% ipython --no-banner

In [1]: import numpy as np

In [2]: np.set_printoptions(precision=2, suppress=True, linewidth=100, floatmode="fixed")

In [3]: def rd(a):
   ...:     return np.round(a, 2) + 0
   ...: 

In [4]: X = np.array([[-1, -1, -1], [-1, -2, -2], [-1, -2, -3]])

In [5]: # symmetric, so the eigenvalues are real

In [6]: ev, V = np.linalg.eigh(X)

In [7]: x = np.array([-4, 1, 4])

In [8]: print(np.abs(X).sum(axis=1).max(), rd(np.abs(ev).max()))
6 5.05

In [9]: V * np.maximum(ev, 0) @ V.T
Out[9]: 
array([[0.00, 0.00, 0.00],
       [0.00, 0.00, 0.00],
       [0.00, 0.00, 0.00]])

In [10]: rd(V * np.abs(ev) @ V.T)
Out[10]: 
array([[1.00, 1.00, 1.00],
       [1.00, 2.00, 2.00],
       [1.00, 2.00, 3.00]])

In [11]: print(x @ X @ x)
-42

In [12]: Y = np.array([[1, -1, -1, -2], [1, 2, -2, 0], [-1, -1, 0, 2], [0, -2, 0, 2]])

In [13]: mat = np.triu(Y, 1)

In [14]: mat
Out[14]: 
array([[ 0, -1, -1, -2],
       [ 0,  0, -2,  0],
       [ 0,  0,  0,  2],
       [ 0,  0,  0,  0]])

In [15]: # null space of dimension 1

In [16]: Uu, sv, Vh = np.linalg.svd(mat)

In [17]: V = Vh[:(sv > 1e-8).sum()]

In [18]: rng = np.random.default_rng(597929)

In [19]: x = mat[2] + -2 * mat[3] + rng.integers(2) * np.eye(4)[1]

In [20]: x
Out[20]: array([0.00, 1.00, 0.00, 2.00])

In [21]: np.allclose(V.T @ V @ x, x)
Out[21]: True

In [22]: print(rd(np.diag(V.T @ V)))
[0.00 1.00 1.00 1.00]

In [23]: f = np.array([0, 0, 1])

In [24]: np.cross(mat[3, :3], mat[0, :3])
Out[24]: array([0, 0, 0])

In [25]: np.correlate(mat[3], mat[0], "full")
Out[25]: array([0, 0, 0, 0, 0, 0, 0])

In [26]: print(np.polyval(f, mat[3]))
[1 1 1 1]

In [27]: W0 = np.array([[1, -1, 1], [1, 0, 0]])

In [28]: x = np.array([0, 1, 0])

In [29]: h1 = np.maximum(W0 @ x, 0)

In [30]: W0.T @ h1
Out[30]: array([0, 0, 0])

In [31]: rd(np.tanh(W0 @ x))
Out[31]: array([-0.76,  0.00])

In [32]: print(np.maximum(W0 @ x, 0) - np.maximum(-W0 @ x, 0))
[-1  0]

In [33]: print(np.maximum(W0 @ (3 * x), 0))
[0 0]

In [34]: W0 * (h1 > 1e-9)[:, None]
Out[34]: 
array([[0, 0, 0],
       [0, 0, 0]])

In [35]: Y = W0 / np.sqrt((W0 ** 2).mean(axis=1, keepdims=True))

In [36]: np.linalg.matrix_rank(Y) == np.linalg.matrix_rank(W0)
Out[36]: np.True_

In [37]: m1 = np.loadtxt("block0.csv", delimiter=",")

In [38]: print(rd(m1))
[[ 0.92 -0.25  0.08  0.03]
 [-0.25  0.15  0.25 -0.07]
 [ 0.08  0.25  0.88 -0.19]
 [ 0.03 -0.07 -0.19  0.04]]

In [39]: # symmetric, so the eigenvalues are real

In [40]: ev, V = np.linalg.eigh(m1)

In [41]: print(rd(np.linalg.eigvalsh(m1 + -2 * np.eye(4))))
[-2.00 -2.00 -1.00 -1.00]

In [42]: np.unique(ev.round(6) + 0, return_counts=True)[1]
Out[42]: array([2, 2])

In [43]: Y = np.array([[-9, 5, 9], [-4, 2, -5]])

In [44]: C = np.kron(Y, W0)

In [45]: np.linalg.matrix_rank(C)
Out[45]: np.int64(4)

In [46]: rd(np.linalg.norm(C, 2)), rd(np.linalg.norm(Y, 2) * np.linalg.norm(W0, 2))
Out[46]: (np.float64(25.27), np.float64(25.27))

In [47]: E = np.load("case4.npy")

In [48]: E
Out[48]: 
array([[0.00, 2.00, 0.00],
       [2.00, 1.00, 2.00],
       [0.00, 2.00, 0.00]])

In [49]: rank = np.linalg.matrix_rank(E)

In [50]: print(rank)
2

In [51]: N = np.linalg.svd(E)[2][rank:].T

In [52]: N.shape
Out[52]: (3, 1)

In [53]: np.allclose(E @ N, 0)
Out[53]: True

In [54]: [int(np.linalg.matrix_rank(E[:i])) for i in range(1, len(E) + 1)]
Out[54]: [1, 2, 2]

In [55]: print(np.linalg.matrix_rank(E.T @ E), np.linalg.matrix_rank(E @ E.T))
2 2

In [56]: P = np.triu(np.array([[1, 3, 1], [-2, -3, 0], [0, -2, -3]]), 1) + np.eye(3)

In [57]: Y = P @ E @ np.linalg.inv(P)

In [58]: P @ E - E @ P
Out[58]: 
array([[ 6.00,  5.00,  6.00],
       [ 0.00, -6.00, -2.00],
       [ 0.00,  0.00,  0.00]])

In [59]: Y
Out[59]: 
array([[  6.00, -11.00,   0.00],
       [  2.00,  -5.00,   0.00],
       [  0.00,   2.00,   0.00]])

In [60]: np.linalg.matrix_rank(Y)
Out[60]: np.int64(2)

In [61]: np.trace(Y), np.trace(E)
Out[61]: (np.float64(1.0), np.float64(1.0))

In [62]: rd(np.linalg.det(Y))
Out[62]: np.float64(0.0)

In [63]: x = np.array([1, 2, -3])

In [64]: E @ x
Out[64]: array([ 4.00, -2.00,  4.00])

In [65]: E @ np.ones(3)
Out[65]: array([2.00, 5.00, 2.00])

In [66]: (E @ x).argmax()
Out[66]: np.int64(0)

In [67]: np.sign((E @ x).round(6))
Out[67]: array([ 1.00, -1.00,  1.00])

In [68]: print(E @ np.eye(3)[2])
[0.00 2.00 0.00]

In [69]: Y = np.array([[7, 3]])

In [70]: F = np.block([[np.zeros((1, 1)), Y], [Y.T, np.zeros((2, 2))]])

In [71]: F
Out[71]: 
array([[0.00, 7.00, 3.00],
       [7.00, 0.00, 0.00],
       [3.00, 0.00, 0.00]])

In [72]: # symmetric

In [73]: ev, V = np.linalg.eig(X)

In [74]: print(rd(np.sort(np.linalg.eigvals(X.T))))
[-5.05 -0.64 -0.31]

In [75]: rd(np.prod(ev))
Out[75]: np.float64(-1.0)

In [76]: f = np.array([-1, -2, -1])

In [77]: np.convolve(F[0], f)
Out[77]: array([  0.00,  -7.00, -17.00, -13.00,  -3.00])

In [78]: np.cross(F[0, :3], F[1, :3])
Out[78]: array([  0.00,  21.00, -49.00])

In [79]: np.array([np.convolve(row, f, "same") for row in F])
Out[79]: 
array([[ -7.00, -17.00, -13.00],
       [-14.00,  -7.00,   0.00],
       [ -6.00,  -3.00,   0.00]])

In [80]: np.correlate(F[0], F[1], "full")
Out[80]: array([ 0.00,  0.00,  0.00, 49.00, 21.00])

In [81]: np.polyval(f, F[0])
Out[81]: array([ -1.00, -64.00, -16.00])
